% python3 -q
>>> import numpy as np
>>> np.set_printoptions(precision=3, suppress=True, linewidth=100, floatmode="fixed")
>>> feats = np.load("case8.npy")
>>> feats
array([[ 1,  2,  0,  0],
       [-3,  1,  0,  0],
       [ 0,  0,  1,  2],
       [ 0,  0, -3,  1]])
>>> vec = np.array([1, 1, 2, 2])
>>> h1 = np.maximum(feats @ vec, 0)
>>> feats * (h1 > 1e-9)[:, None]
array([[1, 2, 0, 0],
       [0, 0, 0, 0],
       [0, 0, 1, 2],
       [0, 0, 0, 0]])
>>> np.tanh(feats @ vec)
array([ 0.995, -0.964,  1.000, -0.999])
>>> Y = np.linalg.inv(feats)
>>> np.linalg.inv(Y)
array([[ 1.000,  2.000,  0.000,  0.000],
       [-3.000,  1.000, -0.000, -0.000],
       [ 0.000,  0.000,  1.000,  2.000],
       [-0.000, -0.000, -3.000,  1.000]])
>>> np.round(np.linalg.slogdet(feats)[0], 3)
np.float64(1.0)
>>> np.linalg.det(feats) * Y
array([[  7.000, -14.000,  -0.000,  -0.000],
       [ 21.000,   7.000,   0.000,   0.000],
       [ -0.000,  -0.000,   7.000, -14.000],
       [  0.000,   0.000,  21.000,   7.000]])
>>> (np.abs(Y) > 1e-9).astype(int)
array([[1, 1, 0, 0],
       [1, 1, 0, 0],
       [0, 0, 1, 1],
       [0, 0, 1, 1]])
>>> Y
array([[ 0.143, -0.286, -0.000, -0.000],
       [ 0.429,  0.143,  0.000,  0.000],
       [-0.000, -0.000,  0.143, -0.286],
       [ 0.000,  0.000,  0.429,  0.143]])
>>> round(float(np.linalg.cond(feats)), 3)
1.456
>>> Q, R = np.linalg.qr(Y)
>>> R
array([[-0.452, -0.045, -0.000, -0.000],
       [ 0.000,  0.316,  0.000,  0.000],
       [ 0.000,  0.000, -0.452, -0.045],
       [ 0.000,  0.000,  0.000,  0.316]])
>>> Q @ R
array([[ 0.143, -0.286,  0.000,  0.000],
       [ 0.429,  0.143,  0.000,  0.000],
       [ 0.000,  0.000,  0.143, -0.286],
       [ 0.000,  0.000,  0.429,  0.143]])
>>> np.abs(np.diag(R))
array([0.452, 0.316, 0.452, 0.316])
>>> np.round(abs(R[0, 0]), 3), round(float(np.linalg.norm(Y[:, 0])), 3)
(np.float64(0.452), 0.452)
>>> Q.shape, R.shape
((4, 4), (4, 4))
>>> np.round(Q.T @ Q, 3) + 0
array([[1.000, 0.000, 0.000, 0.000],
       [0.000, 1.000, 0.000, 0.000],
       [0.000, 0.000, 1.000, 0.000],
       [0.000, 0.000, 0.000, 1.000]])
>>> np.allclose(R.T @ R, Y.T @ Y)
True
